In [1]: import numpy as np

In [2]: import numpy.linalg as la

In [3]: np.set_printoptions(precision=1, suppress=True, linewidth=200)

In [4]: mat = np.load("out0.npy")

In [5]: print(mat)
[[-2.  1.  1.  1.  1.  1.]
 [ 1. -2.  1.  1.  1.  1.]
 [ 1.  1. -2.  1.  1.  1.]
 [ 1.  1.  1. -2.  1.  1.]
 [ 1.  1.  1.  1. -2.  1.]
 [ 1.  1.  1.  1.  1. -2.]]

In [6]: q, vecs = la.qr(mat[:, :4])[0], la.qr(mat[:, 4:])[0]

In [7]: s = la.svd(q.T @ vecs, compute_uv=False)

In [8]: print(np.degrees(np.arccos(s.clip(0, 1))))
[90. 90.]

In [9]: print(round(float(la.norm(q @ q.T - vecs @ vecs.T, 2)), 1))
1.0

In [10]: rng = np.random.default_rng(114266)

In [11]: B = mat + rng.integers(-2, 3, (6, 1)) @ rng.integers(-2, 3, (1, 6))

In [12]: print(B)
[[ 2. -1. -1. -3. -3. -1.]
 [ 5. -4. -1. -3. -3. -1.]
 [ 5. -1. -4. -3. -3. -1.]
 [-1.  2.  2.  0.  3.  2.]
 [ 5. -1. -1. -3. -6. -1.]
 [-1.  2.  2.  3.  3. -1.]]

In [13]: print(B - mat)
[[ 4. -2. -2. -4. -4. -2.]
 [ 4. -2. -2. -4. -4. -2.]
 [ 4. -2. -2. -4. -4. -2.]
 [-2.  1.  1.  2.  2.  1.]
 [ 4. -2. -2. -4. -4. -2.]
 [-2.  1.  1.  2.  2.  1.]]

In [14]: print(np.abs(B - mat).sum(axis=1))
[18. 18. 18.  9. 18.  9.]

In [15]: W0 = np.loadtxt("layer10.csv", delimiter=",")

In [16]: print(W0)
[[-1.  1.  3.  0.  2.  2.  3.]
 [-1. -1. -1.  0. -3.  0.  3.]
 [ 1.  1. -3.  0. -3.  3.  2.]
 [-3.  2. -1.  1.  2.  3.  2.]
 [-1.  2.  0.  1. -1.  0.  3.]
 [ 1.  1. -3.  0. -3.  3.  2.]]

In [17]: r = la.matrix_rank(W0)

In [18]: print(r)
5

In [19]: null = la.svd(W0)[2][r:].T

In [20]: print([int(la.matrix_rank(W0[:, :j + 1])) for j in range(7)])
[1, 2, 3, 4, 5, 5, 5]

In [21]: print(np.round(W0 @ null, 1) + 0)
[[0. 0.]
 [0. 0.]
 [0. 0.]
 [0. 0.]
 [0. 0.]
 [0. 0.]]

In [22]: print(la.matrix_rank(W0.T @ W0), la.matrix_rank(W0 @ W0.T))
5 5

In [23]: print(np.round(null @ null.T, 1) + 0)
[[ 0.2 -0.1 -0.2  0.1  0.2 -0.1  0.2]
 [-0.1  0.1  0.1 -0.3 -0.1  0.  -0.1]
 [-0.2  0.1  0.2  0.1 -0.2  0.1 -0.2]
 [ 0.1 -0.3  0.1  0.8  0.   0.2  0. ]
 [ 0.2 -0.1 -0.2  0.   0.3 -0.2  0.3]
 [-0.1  0.   0.1  0.2 -0.2  0.1 -0.1]
 [ 0.2 -0.1 -0.2  0.   0.3 -0.1  0.2]]

In [24]: print(np.allclose(W0 @ null, 0))
True

In [25]: left, s, Vh = la.svd(W0)

In [26]: vecs = Vh[:(s > 1e-8).sum()]

In [27]: x = W0[0] + 4 * W0[4] + rng.integers(2) * np.eye(7)[1]

In [28]: print(x)
[-5.  9.  3.  4. -2.  2. 15.]

In [29]: print(np.diag(vecs.T @ vecs))
[0.8 0.9 0.8 0.2 0.7 0.9 0.8]

In [30]: left, s, Vh = la.svd(W0)

In [31]: print(np.argmax(s[:-1] / (s[1:] + 1e-6)) + 1)
5

In [32]: B = left[:, :5] @ np.diag(s[:5]) @ Vh[:5]

In [33]: print(round(la.norm(W0 - B, 2), 1), np.round(s[5], 1))
0.0 0.0
